$ ipython --no-banner

In [1]: import numpy as np

In [2]: from numpy import linalg as LA

In [3]: np.set_printoptions(suppress=True, linewidth=100)

In [4]: cent = 20 * np.array([[-1.3, 0.8, 0.8, -0.1, -2.4, 0.6], [-0.3, 0.4, 1.8, 0.3, 0.6, 0.1]])

In [5]: rng = np.random.default_rng(898037)

In [6]: labels = rng.integers(0, 2, 24)

In [7]: W0 = cent[labels] + rng.normal(size=(24, 6))

In [8]: W0.round(3)
Out[8]: 
array([[ -6.429,   9.346,  36.209,   6.52 ,  13.079,   1.962],
       [-26.495,  15.089,  15.612,  -2.798, -47.406,  12.773],
       [-26.15 ,  16.762,  16.614,  -1.506, -48.195,  10.874],
       [ -4.71 ,   7.962,  36.894,   4.987,  11.036,   2.195],
       [ -6.498,   8.991,  37.023,   5.787,  11.893,   2.121],
       [-25.139,  15.311,  15.48 ,  -3.875, -50.338,  10.803],
       [ -7.749,   7.419,  37.191,   5.717,  11.057,   2.917],
       [ -5.963,   7.039,  35.014,   6.588,  12.327,   2.533],
       [ -6.156,   7.693,  35.07 ,   5.04 ,  12.478,   3.419],
       [-26.175,  16.653,  14.567,  -2.323, -49.276,  12.809],
       [-28.218,  16.811,  14.649,  -1.837, -48.412,  13.57 ],
       [ -6.404,   7.035,  36.222,   7.291,  12.136,   1.759],
       [ -6.975,   7.879,  35.652,   6.345,  12.007,   1.431],
       [ -6.186,   8.4  ,  37.081,   6.239,  11.827,   1.012],
       [ -4.889,   9.063,  35.385,   5.224,  11.282,   3.061],
       [ -5.761,  10.145,  35.127,   4.805,  12.123,   2.584],
       [ -6.815,   8.9  ,  36.069,   6.606,  12.669,   2.935],
       [ -6.386,   8.583,  35.487,   5.093,  12.721,   2.598],
       [ -6.552,   7.948,  35.789,   7.421,  11.349,   1.557],
       [ -6.444,   7.742,  34.437,   5.075,  12.277,   2.867],
       [-26.097,  16.254,  16.322,  -2.605, -48.082,  11.474],
       [-24.74 ,  14.425,  17.613,  -1.276, -47.106,  11.011],
       [ -7.685,   7.988,  36.388,   5.852,  12.133,   2.999],
       [ -6.917,   6.625,  36.15 ,   6.055,  12.914,   1.823]])

In [9]: Ac = (W0 - W0.mean(axis=0)) / W0.std(axis=0)

In [10]: np.argwhere(np.abs(Ac) > 2)
Out[10]: array([], shape=(0, 2), dtype=int64)

In [11]: coef = LA.lstsq(np.delete(Ac, 1, axis=1), Ac[:, 1])[0]

In [12]: np.abs(coef).argmax()
Out[12]: np.int64(3)

In [13]: np.round(1 - np.var(Ac[:, 1] - np.delete(Ac, 1, axis=1) @ coef), 3)
Out[13]: np.float64(0.944)

In [14]: cent = W0[[8, 13]].astype(float)

In [15]: for _ in range(6):
    ...:     labels = LA.norm(W0[:, None] - cent, axis=-1).argmin(axis=1)
    ...:     cent = np.array([W0[labels == j].mean(axis=0) for j in range(2)])
    ...: 

In [16]: labels
Out[16]: array([1, 0, 0, 1, 1, 0, 1, 1, 1, 0, 0, 1, 1, 1, 1, 1, 1, 1, 1, 1, 0, 0, 1, 1])

In [17]: cent.round(3)
Out[17]: 
array([[-26.145,  15.901,  15.837,  -2.317, -48.402,  11.902],
       [ -6.384,   8.162,  35.952,   5.92 ,  12.077,   2.339]])

In [18]: np.abs(cent[1] - cent[0]).argmax()
Out[18]: np.int64(4)

In [19]: np.round(cent[1] - cent[0], 3)
Out[19]: array([19.761, -7.738, 20.115,  8.237, 60.479, -9.563])

In [20]: C2 = cent.T @ cent

In [21]: np.allclose(C2, C2.T)
Out[21]: True

In [22]: np.round(LA.svd(cent, compute_uv=False) ** 2, 3)
Out[22]: array([3717.995, 1545.313])

In [23]: np.round(np.diag(C2), 3)
Out[23]: array([ 724.3  ,  319.455, 1543.364,   40.418, 2488.641,  147.131])

In [24]: round(np.trace(C2), 3), np.round((cent ** 2).sum(), 3)
Out[24]: (np.float64(5263.308), np.float64(5263.308))

In [25]: LA.matrix_rank(C2)
Out[25]: np.int64(2)

In [26]: Ac = W0 - W0.mean(axis=0)

In [27]: V = LA.svd(Ac)[2][:2]

In [28]: A2 = Ac - Ac @ V.T @ V

In [29]: np.round((Ac @ V.T).std(axis=0), 3)
Out[29]: array([31.08 ,  1.077])

In [30]: LA.norm(A2, axis=1).round(6).argmax()
Out[30]: np.int64(15)

In [31]: np.round(np.diag(V.T @ V), 3)
Out[31]: array([0.174, 0.135, 0.339, 0.035, 0.96 , 0.357])

In [32]: np.round(LA.norm(A2) / LA.norm(Ac), 3)
Out[32]: np.float64(0.048)

In [33]: A = np.load("dump.npy")

In [34]: A
Out[34]: 
array([[-3,  9, -9, -6, -3,  7, -7, -6, -7],
       [-7, -3,  9, -9, -6, -3,  7, -7, -6],
       [-6, -7, -3,  9, -9, -6, -3,  7, -7],
       [-7, -6, -7, -3,  9, -9, -6, -3,  7],
       [ 7, -7, -6, -7, -3,  9, -9, -6, -3],
       [-3,  7, -7, -6, -7, -3,  9, -9, -6],
       [-6, -3,  7, -7, -6, -7, -3,  9, -9],
       [-9, -6, -3,  7, -7, -6, -7, -3,  9],
       [ 9, -9, -6, -3,  7, -7, -6, -7, -3]])

In [35]: A @ np.ones(9)
Out[35]: array([-25., -25., -25., -25., -25., -25., -25., -25., -25.])

In [36]: np.allclose(A @ A.T, A.T @ A)
Out[36]: True

In [37]: (A @ A)[0]
Out[37]: array([  33,  235,  157, -119,  -23,  146,  342, -131,  -15])

In [38]: f = np.array([3, 1, 3, 3, 0, 2, 1, 2])

In [39]: data = np.array([np.roll(f, i) for i in range(8)])

In [40]: data
Out[40]: 
array([[3, 1, 3, 3, 0, 2, 1, 2],
       [2, 3, 1, 3, 3, 0, 2, 1],
       [1, 2, 3, 1, 3, 3, 0, 2],
       [2, 1, 2, 3, 1, 3, 3, 0],
       [0, 2, 1, 2, 3, 1, 3, 3],
       [3, 0, 2, 1, 2, 3, 1, 3],
       [3, 3, 0, 2, 1, 2, 3, 1],
       [1, 3, 3, 0, 2, 1, 2, 3]])

In [41]: np.allclose(data @ data.T, data.T @ data)
Out[41]: True

In [42]: np.trace(data)
Out[42]: np.int64(24)

In [43]: A2 = data / np.sqrt((data ** 2).mean(axis=1, keepdims=True))

In [44]: LA.matrix_rank(A2) == LA.matrix_rank(data)
Out[44]: np.True_

In [45]: data - data.mean(axis=1, keepdims=True)
Out[45]: 
array([[ 1.125, -0.875,  1.125,  1.125, -1.875,  0.125, -0.875,  0.125],
       [ 0.125,  1.125, -0.875,  1.125,  1.125, -1.875,  0.125, -0.875],
       [-0.875,  0.125,  1.125, -0.875,  1.125,  1.125, -1.875,  0.125],
       [ 0.125, -0.875,  0.125,  1.125, -0.875,  1.125,  1.125, -1.875],
       [-1.875,  0.125, -0.875,  0.125,  1.125, -0.875,  1.125,  1.125],
       [ 1.125, -1.875,  0.125, -0.875,  0.125,  1.125, -0.875,  1.125],
       [ 1.125,  1.125, -1.875,  0.125, -0.875,  0.125,  1.125, -0.875],
       [-0.875,  1.125,  1.125, -1.875,  0.125, -0.875,  0.125,  1.125]])
